$ python -q
>>> import numpy as np
>>> np.set_printoptions(precision=4, suppress=True, linewidth=200)
>>> J = np.load("block13.npy")
>>> print(J)
[[-2.1857 -1.3977 -5.0919]
 [ 1.6488  2.3028 -0.3487]
 [ 0.687   1.981   0.043 ]
 [ 5.621   1.6797 -2.4341]
 [ 4.2397  5.939   1.9458]
 [-1.95   -4.0256  0.6331]
 [ 0.6995  4.8644  1.4313]
 [ 4.2682 -2.3781 -0.2514]
 [ 7.1076  2.4549 -0.9743]
 [-2.2451 -4.3729  2.8923]
 [-3.0283  5.1884  0.023 ]
 [-1.6979  4.4478 -3.0996]
 [-0.633   2.4927 -2.0722]
 [-0.8043  0.2011  0.9534]
 [-1.0375  1.3545  1.3739]
 [-1.7991 -0.3352 -0.124 ]
 [-1.4289  1.5315  0.3507]
 [-1.4748  0.8519  2.0912]
 [ 2.4004  0.8909  2.0125]
 [-1.9402  4.2224  4.212 ]]
>>> idx = J[:, 1] > np.median(J[:, 1])
>>> u = J[idx].mean(axis=0) - J[~idx].mean(axis=0)
>>> print(((J - J.mean(axis=0)) @ u > 0).astype(int))
[0 1 1 1 1 0 1 0 1 0 1 1 1 0 0 0 0 0 1 1]
>>> cen = J - J.mean(axis=0)
>>> left, sv, VT = np.linalg.svd(cen, full_matrices=False)
>>> print(np.linalg.matrix_rank(cen))
3
>>> print(np.round(cen.mean(axis=0), 4) + 0)
[0. 0. 0.]
>>> E = 0.2 ** np.abs(np.subtract.outer(np.arange(8), np.arange(8)))
>>> print(E.round(4) + 0)
[[1.     0.2    0.04   0.008  0.0016 0.0003 0.0001 0.    ]
 [0.2    1.     0.2    0.04   0.008  0.0016 0.0003 0.0001]
 [0.04   0.2    1.     0.2    0.04   0.008  0.0016 0.0003]
 [0.008  0.04   0.2    1.     0.2    0.04   0.008  0.0016]
 [0.0016 0.008  0.04   0.2    1.     0.2    0.04   0.008 ]
 [0.0003 0.0016 0.008  0.04   0.2    1.     0.2    0.04  ]
 [0.0001 0.0003 0.0016 0.008  0.04   0.2    1.     0.2   ]
 [0.     0.0001 0.0003 0.0016 0.008  0.04   0.2    1.    ]]
>>> # symmetric, so the eigenvalues are real
>>> x0 = np.ones(8)
>>> for _ in range(7):
...     x0 = E @ x0
...     x0 /= np.linalg.norm(x0)
...     print(round(x0 @ E @ x0, 4))
... 
1.4342
1.4408
1.4446
1.4469
1.4483
1.4491
1.4497
>>> print(x0)
[0.2107 0.3318 0.4007 0.43   0.43   0.4007 0.3318 0.2107]
>>> print(np.round(np.linalg.eigvalsh(E)[-1], 4))
1.4507
>>> low = np.linalg.cholesky(E)
>>> print(np.linalg.eigvalsh(E).min() > 0)
True
>>> print(np.round(low @ low.T, 4) + 0)
[[1.     0.2    0.04   0.008  0.0016 0.0003 0.0001 0.    ]
 [0.2    1.     0.2    0.04   0.008  0.0016 0.0003 0.0001]
 [0.04   0.2    1.     0.2    0.04   0.008  0.0016 0.0003]
 [0.008  0.04   0.2    1.     0.2    0.04   0.008  0.0016]
 [0.0016 0.008  0.04   0.2    1.     0.2    0.04   0.008 ]
 [0.0003 0.0016 0.008  0.04   0.2    1.     0.2    0.04  ]
 [0.0001 0.0003 0.0016 0.008  0.04   0.2    1.     0.2   ]
 [0.     0.0001 0.0003 0.0016 0.008  0.04   0.2    1.    ]]
>>> print(low.round(4) + 0)
[[1.     0.     0.     0.     0.     0.     0.     0.    ]
 [0.2    0.9798 0.     0.     0.     0.     0.     0.    ]
 [0.04   0.196  0.9798 0.     0.     0.     0.     0.    ]
 [0.008  0.0392 0.196  0.9798 0.     0.     0.     0.    ]
 [0.0016 0.0078 0.0392 0.196  0.9798 0.     0.     0.    ]
 [0.0003 0.0016 0.0078 0.0392 0.196  0.9798 0.     0.    ]
 [0.0001 0.0003 0.0016 0.0078 0.0392 0.196  0.9798 0.    ]
 [0.     0.0001 0.0003 0.0016 0.0078 0.0392 0.196  0.9798]]
>>> x0 = np.array([2, 0, 1, 4, 5, 2, 4, 1])
>>> target = E @ x0
>>> print(target)
[2.0809 0.8045 2.1027 5.3296 6.4112 4.0086 4.8337 1.9267]
>>> print(np.round(np.linalg.solve(E, E[:, 7]), 4) + 0)
[0. 0. 0. 0. 0. 0. 0. 1.]
>>> print(np.round(np.linalg.solve(E.T, E[3]), 4) + 0)
[0. 0. 0. 1. 0. 0. 0. 0.]
>>> print(np.round(np.linalg.solve(E, 5 * target), 4) + 0)
[10.  0.  5. 20. 25. 10. 20.  5.]
>>> x0 = np.array([-4, -8, 8, 4, -4, 9, 9, -6])
>>> target = E @ x0
>>> b, lr = np.zeros(8), 1 / np.linalg.norm(E, 2) ** 2
>>> for i in range(5):
...     b -= lr * E.T @ (E @ b - target)
...     if i % 1 == 0: print(i, round(np.linalg.norm(E @ b - target), 4))
... 
0 9.6382
1 6.3413
2 4.2956
3 2.9463
4 2.039
>>> print(b)
[-4.5087 -6.7796  6.889   3.8095 -2.7685  8.3535  8.2332 -4.9623]
>>> Y = E / np.sqrt((E ** 2).mean(axis=1, keepdims=True))
>>> print(np.linalg.matrix_rank(E - E.mean(axis=1, keepdims=True)))
7
>>> K = np.array([[-0.8, 0.3, 1.7, 1.5],
...     [0.0, 2.3, -0.5, 0.5],
...     [-0.7, 2.0, 0.0, -1.0],
...     [-0.2, -1.9, -1.1, 0.1],
...     [-0.3, 0.3, 0.5, 0.2],
...     [-3.6, 0.1, -2.7, -0.7],
...     [0.0, -1.2, 2.0, 0.4],
...     [1.4, 2.4, -0.3, 0.2],
...     [1.1, 1.7, -0.6, 2.0],
...     [0.1, -1.3, -0.5, -1.1],
...     [-0.3, 0.1, 1.0, 0.6],
...     [0.2, 1.8, -1.0, 1.4],
...     [0.2, 0.1, -0.4, -3.1],
...     [2.2, 0.3, -1.1, -2.2],
...     [-0.2, 0.1, 0.3, 0.0]])
>>> rng = np.random.default_rng(415651)
>>> K[:, 0] = 2 * K[:, 3] + 0.1 * rng.normal(size=15)
>>> print(K)
[[ 3.0119  0.3     1.7     1.5   ]
 [ 0.9814  2.3    -0.5     0.5   ]
 [-2.0188  2.      0.     -1.    ]
 [ 0.2857 -1.9    -1.1     0.1   ]
 [ 0.4137  0.3     0.5     0.2   ]
 [-1.3481  0.1    -2.7    -0.7   ]
 [ 0.9214 -1.2     2.      0.4   ]
 [ 0.4577  2.4    -0.3     0.2   ]
 [ 4.0858  1.7    -0.6     2.    ]
 [-2.1866 -1.3    -0.5    -1.1   ]
 [ 1.3614  0.1     1.      0.6   ]
 [ 2.9297  1.8    -1.      1.4   ]
 [-6.2238  0.1    -0.4    -3.1   ]
 [-4.2687  0.3    -1.1    -2.2   ]
 [ 0.1573  0.1     0.3     0.    ]]
>>> O, R = np.linalg.qr(K)
>>> print(np.allclose(R.T @ R, K.T @ K))
True
>>> print(round(float(abs(R[0, 0])), 4), np.round(np.linalg.norm(K[:, 0]), 4))
10.3021 10.3021
>>> print(np.round(O @ R, 4) + 0)
[[ 3.0119  0.3     1.7     1.5   ]
 [ 0.9814  2.3    -0.5     0.5   ]
 [-2.0188  2.      0.     -1.    ]
 [ 0.2857 -1.9    -1.1     0.1   ]
 [ 0.4137  0.3     0.5     0.2   ]
 [-1.3481  0.1    -2.7    -0.7   ]
 [ 0.9214 -1.2     2.      0.4   ]
 [ 0.4577  2.4    -0.3     0.2   ]
 [ 4.0858  1.7    -0.6     2.    ]
 [-2.1866 -1.3    -0.5    -1.1   ]
 [ 1.3614  0.1     1.      0.6   ]
 [ 2.9297  1.8    -1.      1.4   ]
 [-6.2238  0.1    -0.4    -3.1   ]
 [-4.2687  0.3    -1.1    -2.2   ]
 [ 0.1573  0.1     0.3     0.    ]]
>>> print(round(float(np.trace(O @ O.T)), 4))
4.0
>>> print(np.abs(np.diag(R)))
[10.3021  5.1867  4.1125  0.1701]
